% python3 -q
>>> import numpy as np
>>> import numpy.linalg as la
>>> np.set_printoptions(precision=1, suppress=True, linewidth=200)
>>> def tidy(a):
...     return np.round(a, 1) + 0
... 
>>> A = np.array([[-1.3, -0.9, 1.2, 0.3, -0.5, 0.2, -0.6, 0.0],
...     [1.1, -0.3, 1.9, 0.3, 0.5, -0.3, -0.9, 0.8],
...     [-0.6, -1.9, -0.2, 0.5, -0.1, -1.2, 0.0, -0.3],
...     [0.0, 1.5, -0.2, 0.2, -2.5, 0.3, 0.0, -0.4],
...     [-1.1, 0.4, 0.6, 1.1, -0.3, -0.6, 0.3, 0.4],
...     [-0.5, -0.4, 0.7, 1.1, 0.2, -1.9, 1.2, -0.3],
...     [-1.3, 0.5, 0.1, -1.4, 0.4, -0.5, -1.1, 1.1],
...     [-1.1, 0.1, 0.0, 1.7, 0.9, -0.7, 1.0, -1.8]])
>>> A
array([[-1.3, -0.9,  1.2,  0.3, -0.5,  0.2, -0.6,  0. ],
       [ 1.1, -0.3,  1.9,  0.3,  0.5, -0.3, -0.9,  0.8],
       [-0.6, -1.9, -0.2,  0.5, -0.1, -1.2,  0. , -0.3],
       [ 0. ,  1.5, -0.2,  0.2, -2.5,  0.3,  0. , -0.4],
       [-1.1,  0.4,  0.6,  1.1, -0.3, -0.6,  0.3,  0.4],
       [-0.5, -0.4,  0.7,  1.1,  0.2, -1.9,  1.2, -0.3],
       [-1.3,  0.5,  0.1, -1.4,  0.4, -0.5, -1.1,  1.1],
       [-1.1,  0.1,  0. ,  1.7,  0.9, -0.7,  1. , -1.8]])
>>> Uu, sig, Vt = la.svd(A, full_matrices=False)
>>> tidy(Vt @ Vt.T)
array([[1., 0., 0., 0., 0., 0., 0., 0.],
       [0., 1., 0., 0., 0., 0., 0., 0.],
       [0., 0., 1., 0., 0., 0., 0., 0.],
       [0., 0., 0., 1., 0., 0., 0., 0.],
       [0., 0., 0., 0., 1., 0., 0., 0.],
       [0., 0., 0., 0., 0., 1., 0., 0.],
       [0., 0., 0., 0., 0., 0., 1., 0.],
       [0., 0., 0., 0., 0., 0., 0., 1.]])
>>> print(tidy(np.sqrt((sig ** 2).sum())), tidy(la.norm(A)))
7.3 7.3
>>> tidy(sig / sig[0])
array([1. , 0.8, 0.6, 0.6, 0.5, 0.4, 0.2, 0.1])
>>> tidy(Uu.T @ Uu)
array([[1., 0., 0., 0., 0., 0., 0., 0.],
       [0., 1., 0., 0., 0., 0., 0., 0.],
       [0., 0., 1., 0., 0., 0., 0., 0.],
       [0., 0., 0., 1., 0., 0., 0., 0.],
       [0., 0., 0., 0., 1., 0., 0., 0.],
       [0., 0., 0., 0., 0., 1., 0., 0.],
       [0., 0., 0., 0., 0., 0., 1., 0.],
       [0., 0., 0., 0., 0., 0., 0., 1.]])
>>> (sig > 1e-8).sum()
np.int64(8)
>>> tidy(sig)
array([4.4, 3.5, 2.8, 2.5, 2. , 1.7, 0.8, 0.6])
>>> tidy(np.cumsum(sig ** 2) / np.sum(sig ** 2))
array([0.4, 0.6, 0.7, 0.8, 0.9, 1. , 1. , 1. ])
>>> tidy(Uu.T @ A @ Vt.T)
array([[4.4, 0. , 0. , 0. , 0. , 0. , 0. , 0. ],
       [0. , 3.5, 0. , 0. , 0. , 0. , 0. , 0. ],
       [0. , 0. , 2.8, 0. , 0. , 0. , 0. , 0. ],
       [0. , 0. , 0. , 2.5, 0. , 0. , 0. , 0. ],
       [0. , 0. , 0. , 0. , 2. , 0. , 0. , 0. ],
       [0. , 0. , 0. , 0. , 0. , 1.7, 0. , 0. ],
       [0. , 0. , 0. , 0. , 0. , 0. , 0.8, 0. ],
       [0. , 0. , 0. , 0. , 0. , 0. , 0. , 0.6]])
